>>> import numpy as np
>>> np.set_printoptions(precision=3, suppress=True, linewidth=120)
>>> arr = np.load("arr.npy")
>>> print(arr)
[[ -0.2   0.3   8.   -0.5   0.2   1.6   0.3  -1. ]
 [  0.8   0.6   6.    0.2   0.5  -0.3   0.7  -0.5]
 [  1.7  -0.1  10.   -0.1  -0.7   0.8  -0.4   0.9]
 [  2.1   0.5   6.   -1.2   0.8  -0.4  -1.6  -1.4]
 [  0.3  -1.3 -14.   -1.5  -0.1   0.2   0.7  -1. ]
 [  0.8   0.3  12.    0.    0.2  -0.6   0.6   1.8]
 [  1.    0.6   2.   -0.7  -0.1  -0.2  -0.8   1.1]]
>>> def softmax(z):
...     e = np.exp(z - z.max(axis=-1, keepdims=True))
...     return e / e.sum(axis=-1, keepdims=True)
... 
>>> print(np.round(softmax(10 * arr[6]), 3) + 0)
[0. 0. 1. 0. 0. 0. 0. 0.]
>>> att = arr @ arr.T / np.sqrt(8)
>>> print(np.round(softmax(att + np.triu(np.full(att.shape, -np.inf), 1)), 3) + 0)
[[1.    0.    0.    0.    0.    0.    0.   ]
 [0.973 0.027 0.    0.    0.    0.    0.   ]
 [0.    0.    1.    0.    0.    0.    0.   ]
 [0.009 0.    0.986 0.005 0.    0.    0.   ]
 [0.    0.    0.    0.    1.    0.    0.   ]
 [0.    0.    0.    0.    0.    1.    0.   ]
 [0.011 0.004 0.21  0.013 0.    0.761 0.001]]
>>> print(softmax(att)[6] @ arr)
[ 0.994  0.22  11.425 -0.042  0.02  -0.278  0.358  1.529]
>>> print(softmax(att).round(6).argmax(axis=1))
[5 5 5 5 4 5 5]
>>> Uu, sigma = np.linalg.svd(arr)
Traceback (most recent call last):
  File "<python-input-10>", line 1, in <module>
    Uu, sigma = np.linalg.svd(arr)
    ^^^^^^^^^
ValueError: too many values to unpack (expected 2)
>>> Uu, sigma, Vh = np.linalg.svd(arr, full_matrices=False)
>>> print(np.round(Uu.T @ arr @ Vh.T, 3) + 0)
[[24.213  0.     0.     0.     0.     0.     0.   ]
 [ 0.     3.655  0.     0.     0.     0.     0.   ]
 [ 0.     0.     2.851  0.     0.     0.     0.   ]
 [ 0.     0.     0.     2.131  0.     0.     0.   ]
 [ 0.     0.     0.     0.     1.714  0.     0.   ]
 [ 0.     0.     0.     0.     0.     1.021  0.   ]
 [ 0.     0.     0.     0.     0.     0.     0.64 ]]
>>> print(np.abs(Uu[:, 0]).round(6).argmax())
4
>>> print(Uu.shape, sigma.shape, Vh.shape)
(7, 7) (7,) (7, 8)
>>> print(np.abs(Vh[0]))
[0.07  0.053 0.995 0.015 0.01  0.01  0.02  0.047]
>>> print(sigma / sigma[0])
[1.    0.151 0.118 0.088 0.071 0.042 0.026]
>>> print(np.cumsum(sigma ** 2) / np.sum(sigma ** 2))
[0.951 0.972 0.986 0.993 0.998 0.999 1.   ]
>>> print((sigma > 1e-8).sum())
7
>>> w1 = np.array([[-1, 2, -3],
...     [-3, -2, 2],
...     [0, 2, 0],
...     [3, 0, -1],
...     [-3, -1, 2],
...     [0, -1, 3],
...     [-3, 2, 0],
...     [2, -1, 3]])
>>> c = np.array([3, 4, 2])
>>> act = np.maximum(arr @ w1 + c, 0)
>>> print(np.linalg.matrix_rank(act))
3
>>> print((act > 0).astype(int))
[[0 1 1]
 [0 1 0]
 [1 1 1]
 [0 1 0]
 [0 0 0]
 [1 1 1]
 [1 1 1]]
>>> print((act > 0).mean(axis=0))
[0.429 0.857 0.571]
>>> C = np.array([[1, 1, -2], [3, 0, -1], [2, 3, 2]])
>>> print((act @ C).round(6).argmax(axis=1))
[0 0 0 0 0 0 0]
>>> print(act @ C)
[[ 68.2  17.7  -7. ]
 [ 54.3   0.  -18.1]
 [ 84.8   7.9 -37.6]
 [ 51.    0.  -17. ]
 [  0.    0.    0. ]
 [ 97.3  15.1 -25.4]
 [ 29.   13.2  -5.6]]
>>> print(np.round(arr[5] @ arr[0], 3))
93.39
>>> print(np.linalg.norm(arr, axis=0))
[ 3.116  1.688 24.083  2.117  1.217  1.972  2.189  3.077]
>>> print(np.round(np.linalg.norm(arr, "nuc"), 3))
36.225
>>> print(round(np.linalg.norm(arr[5], 1), 3), round(np.linalg.norm(arr[5], np.inf), 3))
16.3 12.0
>>> print(round(np.linalg.norm(arr[5] - arr[0]), 3))
5.479
>>> mat = np.cumsum(np.array([[3, 9, 0, 0],
...     [1, 1, 3, 2],
...     [0, 2, 5, 9],
...     [0, 2, 2, 0],
...     [4, 9, 7, 5],
...     [0, 7, 2, 8],
...     [1, 4, 5, 7],
...     [8, 2, 8, 2],
...     [2, 7, 1, 4],
...     [9, 0, 7, 5],
...     [7, 1, 2, 1],
...     [3, 1, 6, 3],
...     [4, 5, 8, 3],
...     [7, 9, 8, 7],
...     [2, 2, 9, 3]]), axis=0)
>>> print(mat)
[[ 3  9  0  0]
 [ 4 10  3  2]
 [ 4 12  8 11]
 [ 4 14 10 11]
 [ 8 23 17 16]
 [ 8 30 19 24]
 [ 9 34 24 31]
 [17 36 32 33]
 [19 43 33 37]
 [28 43 40 42]
 [35 44 42 43]
 [38 45 48 46]
 [42 50 56 49]
 [49 59 64 56]
 [51 61 73 59]]
>>> M2 = np.c_[mat[:, :1] @ np.array([[5]]), np.array([-3, -3, -2, 1, 0, -3, -1, 3, 2, 3, -2, 1, -2, -3, 0])]
>>> print(M2)
[[ 15  -3]
 [ 20  -3]
 [ 20  -2]
 [ 20   1]
 [ 40   0]
 [ 40  -3]
 [ 45  -1]
 [ 85   3]
 [ 95   2]
 [140   3]
 [175  -2]
 [190   1]
 [210  -2]
 [245  -3]
 [255   0]]
>>> print(np.linalg.matrix_rank(M2))
2
>>> print(np.linalg.matrix_rank(np.c_[mat, M2]))
5
>>> print(np.round(np.linalg.norm(M2 - mat @ np.linalg.lstsq(mat, M2)[0], axis=0), 3) + 0)
[0.    6.816]
>>> print(np.linalg.norm(np.linalg.qr(mat)[0].T @ M2, axis=0) ** 2 / ((M2 ** 2).sum(axis=0) + 1e-12))
[1.    0.364]
>>> x0 = np.array([1, 5])
>>> target = M2 @ x0
>>> print(target)
[  0   5  10  25  40  25  40 100 105 155 165 195 200 230 255]
>>> rng = np.random.default_rng(70628)
>>> target = target + 0.05 * rng.normal(size=15)
>>> print(target)
[  0.076   5.077  10.021  24.953  39.973  25.053  39.947  99.957 105.004 154.985 164.928 194.881 199.906 230.067
 254.913]
>>> c, *_ = np.linalg.lstsq(M2, target)
>>> print(np.round(M2.T @ (target - M2 @ c), 3) + 0)
[0. 0.]
>>> print(c)
[1.    4.986]
>>> print(c.round())
[1. 5.]
>>> print([round(float(np.linalg.norm(np.linalg.solve(M2.T @ M2 + lam * np.eye(2), M2.T @ target))), 2) for lam in (0, 1, 10, 100)])
[5.09, 5.02, 4.48, 2.29]
>>> x0 = np.array([3, 4, 5, 0])
>>> target = mat @ x0
>>> print(target)
[ 45  67 100 118 201 239 283 355 394 456 491 534 606 703 762]
>>> print(np.round(np.linalg.solve(mat.T @ mat, mat.T @ target), 3) + 0)
[3. 4. 5. 0.]
>>> target = target + 0.1 * rng.normal(size=15)
>>> print(target)
[ 44.941  67.111  99.882 117.936 201.049 239.047 283.096 355.114 394.027 455.931 490.96  534.056 605.755 703.082
 762.06 ]
>>> c, *_ = np.linalg.lstsq(mat, target)
>>> print(c.round())
[ 3.  4.  5. -0.]
>>> print(round(np.linalg.norm(target - mat @ c), 3))
0.351
>>> idx = rng.permutation(4)
>>> M2 = mat[:, idx] * rng.choice([-1, 1], 4)
>>> print(M2)
[[ -3   0   0  -9]
 [ -4  -3  -2 -10]
 [ -4  -8 -11 -12]
 [ -4 -10 -11 -14]
 [ -8 -17 -16 -23]
 [ -8 -19 -24 -30]
 [ -9 -24 -31 -34]
 [-17 -32 -33 -36]
 [-19 -33 -37 -43]
 [-28 -40 -42 -43]
 [-35 -42 -43 -44]
 [-38 -48 -46 -45]
 [-42 -56 -49 -50]
 [-49 -64 -56 -59]
 [-51 -73 -59 -61]]
>>> Uu, _, Vh = np.linalg.svd(mat.T @ M2)
>>> print(idx)
[0 2 3 1]
>>> print(np.round(Uu @ Vh, 3) + 0)
[[-1.  0.  0.  0.]
 [ 0.  0.  0. -1.]
 [ 0. -1.  0.  0.]
 [ 0.  0. -1.  0.]]
